% python3 -q
>>> import numpy as np
>>> np.set_printoptions(suppress=True, linewidth=100)
>>> def rd(a):
...     return np.round(a, 1) + 0
... 
>>> E = np.loadtxt("layer4.csv", delimiter=",")
>>> rd(E)
array([[-0.6,  0. , -0.3,  0.7, -0.3],
       [ 0.2, -0.5,  0.2,  0. , -0.8],
       [-0.3, -0.3, -0.7, -0.6, -0.1],
       [-0.4, -0.7,  0.4,  0. ,  0.4],
       [ 0.6, -0.4, -0.4,  0.4,  0.3]])
>>> x = np.array([1, -3, 4, 5, -3])
>>> 5 - np.linalg.matrix_rank(E - np.eye(5), tol=1e-8)
np.int64(1)
>>> [p for p in range(1, 25) if np.allclose(np.linalg.matrix_power(E, p), np.eye(5))]
[]
>>> rd(np.linalg.inv(E))
array([[-0.6,  0.2, -0.3, -0.4,  0.6],
       [ 0. , -0.5, -0.3, -0.7, -0.4],
       [-0.3,  0.2, -0.7,  0.4, -0.4],
       [ 0.7,  0. , -0.6,  0. ,  0.4],
       [-0.3, -0.8, -0.1,  0.4,  0.3]])
>>> rd(np.linalg.det(E))
np.float64(1.0)
>>> Q, evecs = np.linalg.qr(E[:, :4])[0], np.linalg.qr(E[:, 4:])[0]
>>> sigma = np.linalg.svd(Q.T @ evecs, compute_uv=False)
>>> rd(sigma)
array([0.])
>>> (sigma > 0.9).sum()
np.int64(0)
>>> np.allclose(E, E.T)
False
>>> rd((E - E.T) / 2)
array([[ 0. , -0.1,  0. ,  0.6, -0.4],
       [ 0.1,  0. ,  0.3,  0.3, -0.2],
       [ 0. , -0.3,  0. , -0.5,  0.2],
       [-0.6, -0.3,  0.5,  0. ,  0. ],
       [ 0.4,  0.2, -0.2,  0. ,  0. ]])
>>> rd(E @ E)
array([[ 0. , -0.3,  0.8, -0.3,  0.3],
       [-0.8,  0.5,  0. , -0.3,  0.1],
       [ 0.5,  0.8,  0.3,  0.2,  0.1],
       [ 0.2,  0. , -0.5, -0.4,  0.8],
       [-0.3, -0.1,  0.1,  0.8,  0.5]])
>>> rd(np.linalg.det(E))
np.float64(1.0)
>>> np.allclose(E @ E.T, E.T @ E)
True
>>> W0 = np.minimum.outer(np.arange(1, 6), np.arange(1, 6)) * -3
>>> W0
array([[ -3,  -3,  -3,  -3,  -3],
       [ -3,  -6,  -6,  -6,  -6],
       [ -3,  -6,  -9,  -9,  -9],
       [ -3,  -6,  -9, -12, -12],
       [ -3,  -6,  -9, -12, -15]])
>>> def softmax(z):
...     e = np.exp(z - z.max(axis=-1, keepdims=True))
...     return e / e.sum(axis=-1, keepdims=True)
... 
>>> rd(softmax(E[3] + 3))
array([0.1, 0.1, 0.3, 0.2, 0.3])
>>> S = E @ E.T / np.sqrt(5)
>>> rd(softmax(S)[3] @ E)
array([-0.1, -0.4, -0.1,  0.1,  0. ])
>>> rd(softmax(S + np.triu(np.full(S.shape, -np.inf), 1)))
array([[1. , 0. , 0. , 0. , 0. ],
       [0.4, 0.6, 0. , 0. , 0. ],
       [0.3, 0.3, 0.4, 0. , 0. ],
       [0.2, 0.2, 0.2, 0.3, 0. ],
       [0.2, 0.2, 0.2, 0.2, 0.3]])
>>> rd(softmax(W0).sum(axis=1))
array([1., 1., 1., 1., 1.])
>>> S = W0 @ W0.T / np.sqrt(5)
>>> rd(softmax(S + np.triu(np.full(S.shape, -np.inf), 1)))
array([[1., 0., 0., 0., 0.],
       [0., 1., 0., 0., 0.],
       [0., 0., 1., 0., 0.],
       [0., 0., 0., 1., 0.],
       [0., 0., 0., 0., 1.]])
>>> softmax(S).round(6).argmax(axis=1)
array([4, 4, 4, 4, 4])
>>> out = np.array([[2, 0, 3], [0, 1, 1]])
>>> W2 = np.kron(out, W0)
>>> rd(np.linalg.norm(W2, 2)), rd(np.linalg.norm(out, 2) * np.linalg.norm(W0, 2))
(np.float64(137.4), np.float64(137.4))
>>> np.linalg.matrix_rank(W2)
np.int64(10)
>>> u = np.array([1, 3, 1, -1, 2])
>>> out = W0 + np.outer(u, np.eye(5)[3])
>>> np.linalg.matrix_rank(out - W0)
np.int64(1)
>>> rd(np.linalg.det(out) / np.linalg.det(W0)), rd(1 + np.linalg.solve(W0, u)[3])
(np.float64(2.7), np.float64(2.7))
>>> out
array([[ -3.,  -3.,  -3.,  -2.,  -3.],
       [ -3.,  -6.,  -6.,  -3.,  -6.],
       [ -3.,  -6.,  -9.,  -8.,  -9.],
       [ -3.,  -6.,  -9., -13., -12.],
       [ -3.,  -6.,  -9., -10., -15.]])
>>> (out + out.T) / 2
array([[ -3. ,  -3. ,  -3. ,  -2.5,  -3. ],
       [ -3. ,  -6. ,  -6. ,  -4.5,  -6. ],
       [ -3. ,  -6. ,  -9. ,  -8.5,  -9. ],
       [ -2.5,  -4.5,  -8.5, -13. , -11. ],
       [ -3. ,  -6. ,  -9. , -11. , -15. ]])
>>> (out - out.T) / 2
array([[ 0. ,  0. ,  0. ,  0.5,  0. ],
       [ 0. ,  0. ,  0. ,  1.5,  0. ],
       [ 0. ,  0. ,  0. ,  0.5,  0. ],
       [-0.5, -1.5, -0.5,  0. , -1. ],
       [ 0. ,  0. ,  0. ,  1. ,  0. ]])
>>> np.trace(out)
np.float64(-46.0)
>>> out @ out
array([[ 42.,  75.,  99.,  95., 123.],
       [ 72., 135., 180., 171., 225.],
       [105., 201., 279., 290., 357.],
       [129., 249., 351., 385., 462.],
       [129., 249., 351., 376., 471.]])
>>> Q, _ = np.linalg.qr(np.array([[0.5, 1.2, 1.5, 0.4, 1.0],
...     [-0.5, 1.1, -0.7, -1.3, 0.6],
...     [-0.9, 1.4, -0.3, 0.4, 0.4],
...     [1.2, -0.3, 0.5, 0.9, 1.5],
...     [1.7, 0.0, -1.0, -0.5, -0.7]]))
>>> evecs, _ = np.linalg.qr(np.array([[0.1, 0.7, -2.6], [1.2, -1.0, 0.3], [-1.4, -0.4, -0.1]]))
>>> sigma = 10 * 0.2 ** np.arange(3)
>>> m1 = Q[:, :3] * sigma @ evecs[:3]
>>> rd(m1)
array([[ 0.8, -0.2, -2.4],
       [ 0.6,  1.7,  1.4],
       [ 0.6,  2.9,  2.7],
       [ 0.2, -2.8, -4.2],
       [ 0.9, -3.9, -5.9]])
>>> out = np.c_[m1[:, :1] @ np.array([[3]]), np.array([8, 9, 3, 0, 9])]
>>> rd(out)
array([[2.3, 8. ],
       [1.8, 9. ],
       [1.7, 3. ],
       [0.7, 0. ],
       [2.6, 9. ]])
>>> rd(np.linalg.norm(np.linalg.qr(m1)[0].T @ out, axis=0) ** 2 / ((out ** 2).sum(axis=0) + 1e-12))
array([1. , 0.9])
>>> np.linalg.matrix_rank(out)
np.int64(2)
>>> np.linalg.matrix_rank(np.c_[m1, out])
np.int64(4)
>>> K = np.load("arr.npy")
>>> K
array([[ 4.7,  4.8,  0.5],
       [ 5.8,  3.6, -0.3],
       [ 4.7,  4.5, -1.6],
       [ 5.5,  4.3, -0.7],
       [ 4.1,  5.7, -1.2],
       [ 5.4,  6.8, -1.8],
       [ 4.9,  4. , -0.4],
       [ 6.2,  4.5,  2. ],
       [ 5.5,  4.5, -0.7],
       [ 4.4,  5.7,  0.3],
       [ 5.4,  7. ,  0.9],
       [ 4.3,  5.5,  1.4],
       [ 6.7,  3.7, -0.1],
       [ 4.7,  3.8, -1.5],
       [ 4.2,  4.8, -1.6],
       [ 5. ,  3.2,  0.8],
       [ 6.5,  6.7, -0.1],
       [ 5.6,  4.8, -1.6],
       [ 4.2,  5.4,  1.1],
       [ 5.3,  5.4, -0.6],
       [ 5.8,  5.7, -1.5],
       [ 5.4,  4.3, -0.7],
       [ 4.4,  5.9,  0.7],
       [ 5.1,  4.5,  0. ],
       [ 5.1,  5.3,  0.1],
       [ 4.3,  6.4, -0.8],
       [ 5.1,  5.1,  1.1],
       [ 3.9,  6.1,  0.9],
       [ 6.3,  3.6, -1.1]])
>>> z = K[:, 2] > np.median(K[:, 2])
>>> u = K[z].mean(axis=0) - K[~z].mean(axis=0)
>>> rd(u)
array([-0.1,  0.4,  1.8])
>>> rd((((K - K.mean(axis=0)) @ u > 0) == z).mean())
np.float64(1.0)
>>> z.astype(int)
array([1, 0, 0, 0, 0, 0, 0, 1, 0, 1, 1, 1, 1, 0, 0, 1, 1, 0, 1, 0, 0, 0, 1, 1, 1, 0, 1, 1, 0])
